$ python -q
>>> import numpy as np
>>> np.set_printoptions(precision=3, suppress=True, linewidth=160, floatmode="fixed")
>>> M = np.array([[0.7, -0.4, 1.1, 0.1, -1.0, -0.7, -1.4],
...     [0.5, 0.9, 1.4, -0.5, -1.1, -0.3, 0.2],
...     [-1.5, 0.9, -2.0, 0.2, 0.3, 1.2, -2.9]])
>>> M
array([[ 0.700, -0.400,  1.100,  0.100, -1.000, -0.700, -1.400],
       [ 0.500,  0.900,  1.400, -0.500, -1.100, -0.300,  0.200],
       [-1.500,  0.900, -2.000,  0.200,  0.300,  1.200, -2.900]])
>>> print(np.linalg.norm(M, axis=0))
[1.729 1.334 2.678 0.548 1.517 1.421 3.226]
>>> np.round(np.linalg.norm(M, 1), 3), round(float(np.linalg.norm(M, np.inf)), 3)
(np.float64(4.5), 9.0)
>>> print(round(float(M[1] @ M[2]), 3))
-4.11
>>> M2 = M / np.sqrt((M ** 2).mean(axis=1, keepdims=True))
>>> np.linalg.matrix_rank(M2) == np.linalg.matrix_rank(M)
np.True_
>>> M2[2]
array([-0.961,  0.577, -1.282,  0.128,  0.192,  0.769, -1.859])
>>> np.linalg.norm(M2, axis=1)
array([2.646, 2.646, 2.646])
>>> t = np.radians(120)
>>> R = np.eye(7)
>>> R[3, 3] = R[2, 2] = np.cos(t)
>>> R[3, 2], R[2, 3] = -np.sin(t), np.sin(t)
>>> R
array([[ 1.000,  0.000,  0.000,  0.000,  0.000,  0.000,  0.000],
       [ 0.000,  1.000,  0.000,  0.000,  0.000,  0.000,  0.000],
       [ 0.000,  0.000, -0.500,  0.866,  0.000,  0.000,  0.000],
       [ 0.000,  0.000, -0.866, -0.500,  0.000,  0.000,  0.000],
       [ 0.000,  0.000,  0.000,  0.000,  1.000,  0.000,  0.000],
       [ 0.000,  0.000,  0.000,  0.000,  0.000,  1.000,  0.000],
       [ 0.000,  0.000,  0.000,  0.000,  0.000,  0.000,  1.000]])
>>> M2 = M @ R.T
>>> M2
array([[ 0.700, -0.400, -0.463, -1.003, -1.000, -0.700, -1.400],
       [ 0.500,  0.900, -1.133, -0.962, -1.100, -0.300,  0.200],
       [-1.500,  0.900,  1.173,  1.632,  0.300,  1.200, -2.900]])
>>> np.allclose(M @ M.T, M2 @ M2.T)
True
>>> round(np.linalg.det(R), 3), np.trace(R)
(np.float64(1.0), np.float64(4.0))
>>> left, sigma, Vt = np.linalg.svd(M2, full_matrices=False)
>>> print(np.round(left.T @ left, 3) + 0)
[[1.000 0.000 0.000]
 [0.000 1.000 0.000]
 [0.000 0.000 1.000]]
>>> print(np.allclose(left * sigma @ Vt, M2))
True
>>> np.abs(Vt[0])
array([0.384, 0.145, 0.350, 0.453, 0.168, 0.303, 0.620])
>>> np.round(left.T @ M2 @ Vt.T, 3) + 0
array([[4.292, 0.000, 0.000],
       [0.000, 2.579, 0.000],
       [0.000, 0.000, 1.377]])
>>> round(np.sqrt((sigma ** 2).sum()), 3), np.round(np.linalg.norm(M2), 3)
(np.float64(5.193), np.float64(5.193))
>>> sigma / sigma[0]
array([1.000, 0.601, 0.321])
>>> data = np.load("out15.npy")
>>> data
array([[ 9, -3,  3],
       [-3,  1, -1],
       [ 3, -1,  1]])
>>> vals, V = np.linalg.eigh(data)
>>> vals.sum(), np.trace(data)
(np.float64(11.0), np.int64(11))
>>> np.unique(vals.round(6) + 0, return_counts=True)[1]
array([2, 1])
>>> V @ np.diag(vals) @ V.T
array([[ 9.000, -3.000,  3.000],
       [-3.000,  1.000, -1.000],
       [ 3.000, -1.000,  1.000]])
>>> np.linalg.eigvalsh(data + 4 * np.eye(3))
array([ 4.000,  4.000, 15.000])
>>> (vals > 1e-8).sum(), (vals < -1e-8).sum()
(np.int64(1), np.int64(0))
>>> vals.round(3) + 0
array([ 0.000,  0.000, 11.000])
>>> np.abs(V[:, -1])
array([0.905, 0.302, 0.302])
>>> u, v = data[1], data[2]
>>> u @ u
np.int64(11)
>>> print(u @ v)
-11
>>> p = (u @ v) / (u @ u) * u
>>> round(np.linalg.norm(u + v) ** 2 + np.linalg.norm(u - v) ** 2, 3)
np.float64(44.0)
>>> np.linalg.matrix_rank(np.outer(u, v))
np.int64(1)
>>> p
array([ 3.000, -1.000,  1.000])
>>> left, sigma, Vt = np.linalg.svd(data)
>>> V = Vt[:(sigma > 1e-8).sum()]
>>> rng = np.random.default_rng(82)
>>> x0 = data[1] + 2 * data[2] + rng.integers(2) * np.eye(3)[1]
>>> x0
array([3.000, 0.000, 1.000])
>>> np.allclose(V.T @ V @ x0, x0)
False
>>> F = np.load("w.npy")
>>> F
array([[  7.715, -10.107,  -4.354, -15.082, -15.220,   3.138,  -2.107, -13.109,   1.901],
       [  5.644,  -4.493,  -2.369,  -5.424,   0.004,   6.737,   3.507,   0.744,  -5.835],
       [  5.314,  -8.195,  -3.566, -11.274, -10.677,   9.110,  -0.195,  -6.213,  -0.147],
       [  8.207,  -6.207,  -8.318, -15.870, -13.368,   8.687,   1.793, -10.920,  -4.283],
       [  6.422,  -7.106,  -0.704,  -6.226,  -6.068,   0.286,   0.894,  -9.966,  -2.773],
       [  6.972,  -5.467,  -3.196,  -7.664,  -7.609,   2.649,   2.533, -12.175,  -5.699],
       [  9.388,  -4.063,  -8.542, -13.828,  -9.703,   5.501,   3.937, -11.590,  -8.198],
       [  7.053,  -8.350,  -3.648, -11.982,  -9.693,   4.361,  -0.350,  -7.483,  -0.398],
       [  6.557,  -6.448,  -4.304, -10.433,  -8.133,   6.733,   1.552,  -6.807,  -3.369],
       [  6.173,  -6.079,  -2.770,  -7.829,  -5.621,   5.130,   1.921,  -6.020,  -3.923],
       [  4.733,  -5.360,  -0.804,  -4.094,  -0.747,   6.359,   2.640,  -0.397,  -4.387],
       [  8.295,  -1.927,  -4.324,  -5.334,  -0.460,   1.307,   6.073,  -7.839, -11.442],
       [  8.691,  -9.180,  -2.858, -12.154, -11.120,  -2.363,  -1.180, -13.625,  -0.021],
       [  6.965,  -3.307,  -7.787, -11.586,  -5.065,  12.294,   4.693,  -1.269,  -7.968],
       [  6.222,  -7.685,  -4.938, -12.701, -11.405,   8.819,   0.315,  -7.464,  -1.240],
       [  7.445,  -5.591,  -6.759, -12.856, -10.512,   8.158,   2.409,  -9.368,  -5.095],
       [  6.946,  -5.414,  -5.300, -10.507,  -9.318,   6.767,   2.586, -10.181,  -5.453],
       [  6.406,  -7.212,  -3.729, -10.520,  -9.131,   6.055,   0.788,  -7.828,  -2.188],
       [  8.404,  -3.041,  -9.786, -14.095,  -9.631,  10.685,   4.959,  -8.855,  -9.345],
       [  3.921,  -7.089,   1.903,  -2.262,  -1.653,   3.612,   0.911,  -2.669,  -1.699],
       [  0.711,  -8.230,   7.533,   4.615,   3.466,   3.370,  -0.230,   2.912,   1.117],
       [  5.114,  -9.831,  -3.419, -12.944, -14.325,   9.185,  -1.831,  -8.821,   2.380],
       [  6.231,  -6.449,  -4.543, -10.801,  -6.797,   8.673,   1.551,  -2.889,  -2.899],
       [  6.187,  -8.434,   1.366,  -5.221,  -1.708,  -1.414,  -0.434,  -2.741,   0.074],
       [  5.388,  -2.824,  -5.591,  -7.523,  -4.702,  12.161,   5.176,  -4.041,  -8.832],
       [  6.843,  -4.661,  -7.323, -12.499,  -7.861,  11.540,   3.339,  -3.971,  -5.962],
       [  4.407,  -7.603,   3.127,  -1.388,   0.256,   0.333,   0.397,  -1.789,  -0.940],
       [  7.585,  -7.067,  -4.003, -10.862, -10.433,   2.554,   0.933, -12.620,  -3.145],
       [  8.313,  -2.268,  -4.747,  -6.614,   3.083,   3.479,   5.732,   0.986,  -9.994],
       [  3.491,  -8.863,  -2.135,  -9.783, -10.167,  12.101,  -0.863,  -3.107,   1.592]])
>>> rk = np.linalg.matrix_rank(F)
>>> print(rk)
5
>>> null = np.linalg.svd(F)[2][rk:].T
>>> [int(np.linalg.matrix_rank(F[:i])) for i in range(1, len(F) + 1)]
[1, 2, 3, 4, 5, 5, 5, 5, 5, 5, 5, 5, 5, 5, 5, 5, 5, 5, 5, 5, 5, 5, 5, 5, 5, 5, 5, 5, 5, 5]
>>> [int(np.linalg.matrix_rank(np.delete(F, i, axis=0))) for i in range(30)]
[5, 5, 5, 5, 5, 5, 5, 5, 5, 5, 5, 5, 5, 5, 5, 5, 5, 5, 5, 5, 5, 5, 5, 5, 5, 5, 5, 5, 5, 5]
>>> [int(np.linalg.matrix_rank(F[:, :j + 1])) for j in range(9)]
[1, 2, 3, 4, 5, 5, 5, 5, 5]
>>> np.linalg.matrix_rank(F.T @ F), np.linalg.matrix_rank(F @ F.T)
(np.int64(5), np.int64(5))
>>> print(np.allclose(F @ null, 0))
True
>>> M2 = F / np.linalg.norm(F, axis=1, keepdims=True)
>>> C2 = M2 @ M2.T
>>> print(np.argwhere(np.triu(np.abs(C2) > 0.95, 1)))
[[ 0  7]
 [ 0 12]
 [ 0 17]
 [ 0 21]
 [ 0 27]
 [ 1 10]
 [ 2  3]
 [ 2  7]
 [ 2  8]
 [ 2 14]
 [ 2 17]
 [ 2 21]
 [ 2 22]
 [ 2 29]
 [ 3  6]
 [ 3  7]
 [ 3  8]
 [ 3  9]
 [ 3 14]
 [ 3 15]
 [ 3 16]
 [ 3 17]
 [ 3 18]
 [ 3 27]
 [ 4  5]
 [ 4 12]
 [ 4 27]
 [ 5  6]
 [ 5 16]
 [ 5 27]
 [ 6  8]
 [ 6  9]
 [ 6 15]
 [ 6 16]
 [ 6 18]
 [ 7  8]
 [ 7 14]
 [ 7 17]
 [ 7 21]
 [ 7 27]
 [ 8  9]
 [ 8 14]
 [ 8 15]
 [ 8 16]
 [ 8 17]
 [ 8 22]
 [ 8 25]
 [ 9 14]
 [ 9 15]
 [ 9 16]
 [ 9 17]
 [ 9 22]
 [12 27]
 [13 24]
 [13 25]
 [14 15]
 [14 16]
 [14 17]
 [14 21]
 [14 22]
 [15 16]
 [15 17]
 [15 18]
 [15 22]
 [15 25]
 [16 17]
 [16 18]
 [16 27]
 [17 21]
 [17 22]
 [17 27]
 [18 25]
 [21 29]
 [22 25]]
>>> print(np.linalg.norm(M2, axis=1))
[1.000 1.000 1.000 1.000 1.000 1.000 1.000 1.000 1.000 1.000 1.000 1.000 1.000 1.000 1.000 1.000 1.000 1.000 1.000 1.000 1.000 1.000 1.000 1.000 1.000 1.000
 1.000 1.000 1.000 1.000]
